% ipython --no-banner

In [1]: import numpy as np

In [2]: np.set_printoptions(suppress=True, linewidth=140)

In [3]: q, _ = np.linalg.qr(np.array([[-0.4, -1.1, 1.2, 0.7, 0.7, -0.3, -1.1],
   ...:     [0.9, 0.9, -0.5, -0.3, 0.4, 1.1, 0.8],
   ...:     [0.8, 0.2, -0.9, -0.2, 1.5, -0.9, -0.2],
   ...:     [1.1, -0.7, 0.7, -0.9, -1.4, 1.9, 0.1],
   ...:     [-0.4, 1.0, -0.4, -1.2, -1.4, 0.9, 0.1],
   ...:     [-1.5, -1.3, 0.4, -0.3, 1.5, 0.7, 0.1],
   ...:     [-1.1, 2.0, 0.9, -0.2, 2.1, 0.9, -0.1]]))

In [4]: F = -1 * q

In [5]: F.round(2) + 0
Out[5]: 
array([[ 0.16, -0.36, -0.5 , -0.25, -0.1 , -0.21,  0.69],
       [-0.35,  0.3 ,  0.01,  0.04, -0.3 ,  0.72,  0.43],
       [-0.32,  0.07,  0.33,  0.03, -0.7 , -0.54,  0.1 ],
       [-0.43, -0.23, -0.56,  0.62, -0.07, -0.03, -0.23],
       [ 0.16,  0.33,  0.22,  0.63,  0.35, -0.24,  0.49],
       [ 0.59, -0.43,  0.21,  0.39, -0.43,  0.3 , -0.04],
       [ 0.43,  0.66, -0.48,  0.  , -0.33, -0.08, -0.17]])

In [6]: # keeps lengths

In [7]: vec = np.array([-7, -7, -7, -8, -3, 0, -5])

In [8]: [p for p in range(1, 25) if np.allclose(np.linalg.matrix_power(F, p), np.eye(7))]
Out[8]: []

In [9]: round(float(np.linalg.norm(vec)), 2), np.round(np.linalg.norm(F @ vec), 2)
Out[9]: (15.65, np.float64(15.65))

In [10]: X = np.loadtxt("layer5.csv", delimiter=",")

In [11]: X
Out[11]: 
array([[-7.58, -3.65, -2.01, -3.22, -9.64,  4.51, -5.84],
       [-8.76, -2.7 , -3.75, -4.27, -6.96,  3.78, -5.67],
       [-7.18, -2.66, -3.91, -2.09, -7.15,  4.72, -4.78],
       [-7.01, -1.48, -3.84, -4.12, -7.82,  4.16, -5.39],
       [ 7.09,  0.85, -0.37,  9.76,  1.15, -0.87, 11.99],
       [ 7.58,  2.22,  0.49,  7.52,  1.14, -1.46, 12.79],
       [-7.12, -2.79, -1.15, -2.24, -8.18,  3.08, -5.35],
       [-4.55, -0.12, -1.48, 10.69,  5.91,  4.88, -3.09],
       [ 7.28, -0.86, -0.92,  7.71,  0.  , -3.3 , 11.39],
       [-6.58, -2.63, -1.48, -1.95, -9.22,  3.26, -5.21],
       [-6.14,  1.66,  0.26,  9.63,  6.02,  6.62, -4.06],
       [ 4.62,  0.84, -0.9 ,  8.44,  0.72, -2.3 , 11.43],
       [-7.07, -1.1 ,  0.16, 11.02,  5.35,  7.77, -4.69],
       [ 7.68,  1.26, -0.51,  9.38, -0.64, -3.17, 12.28],
       [-6.58, -3.13, -2.27, -4.29, -7.36,  1.84, -5.58],
       [-4.37,  0.7 , -2.16,  9.53,  4.09,  7.92, -3.24],
       [-7.25, -2.77,  0.23, -3.32, -7.24,  3.89, -4.78],
       [ 6.32,  0.45, -1.16,  7.84,  0.08, -1.01, 10.05],
       [ 4.94,  2.14, -0.99,  9.19,  1.36, -1.98, 11.95],
       [ 4.92,  0.03, -1.45,  8.82,  1.3 , -2.08, 12.09],
       [-6.65, -3.71, -2.28, -3.62, -8.29,  3.78, -3.64],
       [ 8.37,  0.44, -1.84,  8.62,  1.92, -4.36, 11.67],
       [ 7.07,  0.48, -0.37,  9.85,  1.51, -1.77, 11.08],
       [-6.71,  0.31, -1.1 , 10.78,  5.55,  6.57, -4.8 ],
       [-7.32, -3.22, -1.38, -3.21, -8.75,  3.46, -5.71],
       [ 8.41, -0.27, -1.49,  9.2 ,  1.84, -1.93, 11.6 ],
       [-4.17,  1.68, -0.24,  8.65,  3.91,  6.53, -3.26],
       [-6.6 , -2.64, -3.4 , -3.84, -9.39,  3.25, -3.59],
       [ 6.83,  0.03, -2.89,  9.18, -0.64, -1.64, 11.63],
       [-8.37, -4.14, -2.83, -4.49, -8.84,  4.1 , -6.07],
       [ 7.42,  1.03, -1.5 ,  9.01,  0.3 , -2.64, 11.93],
       [-6.39, -2.95, -2.43, -4.32, -7.52,  3.4 , -4.07],
       [-7.67, -3.03, -1.36, -3.67, -7.4 ,  3.97, -5.02],
       [-6.21, -0.52, -2.95,  8.29,  3.19,  7.08, -3.95]])

In [12]: vec = np.array([1, -1, -2, 2, -3, 1, -3])

In [13]: y = X @ vec

In [14]: np.round(np.linalg.solve(X.T @ X, X.T @ y), 2)
Out[14]: array([ 1., -1., -2.,  2., -3.,  1., -3.])

In [15]: print(np.round(np.linalg.lstsq(X, y)[0], 2))
[ 1. -1. -2.  2. -3.  1. -3.]

In [16]: rng = np.random.default_rng(913624)

In [17]: y = y + 0.3 * rng.normal(size=34)

In [18]: y.round(2)
Out[18]: 
array([ 44.67,  34.84,  39.52,  37.45, -13.26, -23.5 ,  36.95,  16.09, -12.13,  41.65,  11.37, -16.02,  21.6 , -12.2 ,  32.92,  23.33,
        28.44,  -7.46, -18.8 , -16.89,  34.  , -16.35, -12.39,  20.78,  38.96, -11.72,  16.97,  37.13,  -3.64,  41.18, -12.  ,  30.97,
        31.09,  26.54])

In [19]: b, *_ = np.linalg.lstsq(X, y)

In [20]: b.round(2)
Out[20]: array([ 1.05, -1.05, -1.98,  1.95, -2.97,  1.11, -2.96])

In [21]: round(np.linalg.norm(y - X @ b), 2)
Out[21]: np.float64(1.43)

In [22]: arr = rng.normal(size=(16, 5))

In [23]: arr = 20 * arr / np.linalg.norm(arr, axis=1, keepdims=True)

In [24]: print(arr.round(2))
[[  2.6   13.64 -12.87  -5.85   2.71]
 [  2.51 -16.94  -2.86   7.58   6.42]
 [ -4.26  12.93  13.59   4.82   2.57]
 [  3.25   6.22  16.85   7.43  -3.38]
 [-13.6    8.67   9.82   6.58  -0.38]
 [ 11.51   7.32 -12.18  -7.97  -1.45]
 [ 10.99   4.93  -3.15  11.09  11.05]
 [ 11.5   10.47  -4.26  11.81   0.62]
 [ -2.37  -8.51   3.58  17.14   3.91]
 [-10.18  -3.02   7.4    9.27 -12.1 ]
 [ -3.27   7.56  -1.2   15.1   10.14]
 [-13.75  10.15   7.44  -6.78  -2.59]
 [  3.    -2.24  14.65  -9.09   9.42]
 [ -0.5   -5.53  -8.2   -9.09 -14.8 ]
 [  5.98   5.33  -5.36  11.18 -13.5 ]
 [  6.26   4.65 -10.44  13.41   7.08]]

In [25]: lab = arr[:, 0] > np.median(arr[:, 0])

In [26]: u = arr[lab].mean(axis=0) - arr[~lab].mean(axis=0)

In [27]: print(np.argsort(-np.abs(u).round(6), kind="stable"))
[0 2 1 4 3]

In [28]: np.round((((arr - arr.mean(axis=0)) @ u > 0) == lab).mean(), 2)
Out[28]: np.float64(0.88)
